In [1]: import numpy as np

In [2]: np.set_printoptions(suppress=True, linewidth=160)

In [3]: def rd(a):
   ...:     return np.round(a, 3) + 0
   ...: 

In [4]: J = np.load("layer17.npy")

In [5]: J
Out[5]: 
array([[-7,  2,  5, -9,  4, -1],
       [ 2, -7,  2,  5, -9,  4],
       [ 5,  2, -7,  2,  5, -9],
       [-9,  5,  2, -7,  2,  5],
       [ 4, -9,  5,  2, -7,  2],
       [-1,  4, -9,  5,  2, -7]])

In [6]: C2 = J.T @ J

In [7]: (J @ J.T).shape
Out[7]: (6, 6)

In [8]: np.linalg.matrix_rank(C2)
Out[8]: np.int64(6)

In [9]: np.trace(C2), (J ** 2).sum()
Out[9]: (np.int64(1086), np.int64(1086))

In [10]: rd(np.linalg.eigvalsh(C2)[::-1])
Out[10]: array([522.135, 467.193,  71.786,  23.045,   1.82 ,   0.02 ])

In [11]: rd(np.linalg.svd(J, compute_uv=False) ** 2)
Out[11]: array([522.135, 467.193,  71.786,  23.045,   1.82 ,   0.02 ])

In [12]: C2
Out[12]: 
array([[ 176, -103,  -55,  149,  -69,  -60],
       [-103,  179,  -89,  -82,  162,  -69],
       [ -55,  -89,  188,  -98,  -82,  149],
       [ 149,  -82,  -98,  188,  -89,  -55],
       [ -69,  162,  -82,  -89,  179, -103],
       [ -60,  -69,  149,  -55, -103,  176]])

In [13]: np.diag(C2)
Out[13]: array([176, 179, 188, 188, 179, 176])

In [14]: evals, evecs = np.linalg.eigh(J)

In [15]: x = np.array([-1, 0, 1, 0, 0, -2])

In [16]: rd(evecs * np.maximum(evals, 0) @ evecs.T)
Out[16]: 
array([[ 1.77 , -1.277,  1.641, -1.641,  1.277, -1.77 ],
       [-1.277,  1.016, -1.189,  1.189, -1.016,  1.277],
       [ 1.641, -1.189,  1.522, -1.522,  1.189, -1.641],
       [-1.641,  1.189, -1.522,  1.522, -1.189,  1.641],
       [ 1.277, -1.016,  1.189, -1.189,  1.016, -1.277],
       [-1.77 ,  1.277, -1.641,  1.641, -1.277,  1.77 ]])

In [17]: x @ J @ x
Out[17]: np.int64(-20)

In [18]: r0 = np.array([1, 0, 0, 1, 0, 1])

In [19]: M2 = J + np.outer(r0, np.eye(6)[5])

In [20]: np.linalg.matrix_rank(M2 - J)
Out[20]: np.int64(1)

In [21]: M2
Out[21]: 
array([[-7.,  2.,  5., -9.,  4.,  0.],
       [ 2., -7.,  2.,  5., -9.,  4.],
       [ 5.,  2., -7.,  2.,  5., -9.],
       [-9.,  5.,  2., -7.,  2.,  6.],
       [ 4., -9.,  5.,  2., -7.,  2.],
       [-1.,  4., -9.,  5.,  2., -6.]])

In [22]: rng = np.random.default_rng(95735)

In [23]: lab = rng.permutation(6)

In [24]: lab
Out[24]: array([5, 1, 4, 2, 3, 0])

In [25]: M2 = J[lab][:, lab]

In [26]: np.diag(M2)
Out[26]: array([-7, -7, -7, -7, -7, -7])

In [27]: np.allclose(M2, J)
Out[27]: False

In [28]: rd(np.sort(np.abs(np.linalg.eigvals(M2))))
Out[28]: array([ 0.142,  1.349,  4.801,  8.473, 21.615, 22.85 ])

In [29]: M2
Out[29]: 
array([[-7,  4,  2, -9,  5, -1],
       [ 4, -7, -9,  2,  5,  2],
       [ 2, -9, -7,  5,  2,  4],
       [-9,  2,  5, -7,  2,  5],
       [ 5,  5,  2,  2, -7, -9],
       [-1,  2,  4,  5, -9, -7]])

In [30]: rd(np.linalg.det(M2)), rd(np.linalg.det(J[lab]))
Out[30]: (np.float64(3848.0), np.float64(-3848.0))

In [31]: A = np.loadtxt("a.csv", delimiter=",")

In [32]: rd(A)
Out[32]: 
array([[ 0.981, -0.058, -0.058, -0.058, -0.019, -0.097, -0.136],
       [-0.058,  0.825, -0.175, -0.175, -0.058, -0.291, -0.408],
       [-0.058, -0.175,  0.825, -0.175, -0.058, -0.291, -0.408],
       [-0.058, -0.175, -0.175,  0.825, -0.058, -0.291, -0.408],
       [-0.019, -0.058, -0.058, -0.058,  0.981, -0.097, -0.136],
       [-0.097, -0.291, -0.291, -0.291, -0.097,  0.515, -0.68 ],
       [-0.136, -0.408, -0.408, -0.408, -0.136, -0.68 ,  0.049]])

In [33]: x = np.array([0, 2, 1, 2, 2, 1, 2])

In [34]: rhs = A @ x

In [35]: rd(rhs)
Out[35]: array([-0.699, -0.097, -1.097, -0.097,  1.301, -2.495, -2.893])

In [36]: rd(np.linalg.solve(A, rhs + A[:, 5]))
Out[36]: array([0., 2., 1., 2., 2., 2., 2.])

In [37]: rd(np.linalg.norm(A))
Out[37]: np.float64(2.646)

In [38]: rd(A.sum(axis=1))
Out[38]: array([ 0.553, -0.34 , -0.34 , -0.34 ,  0.553, -1.233, -2.126])
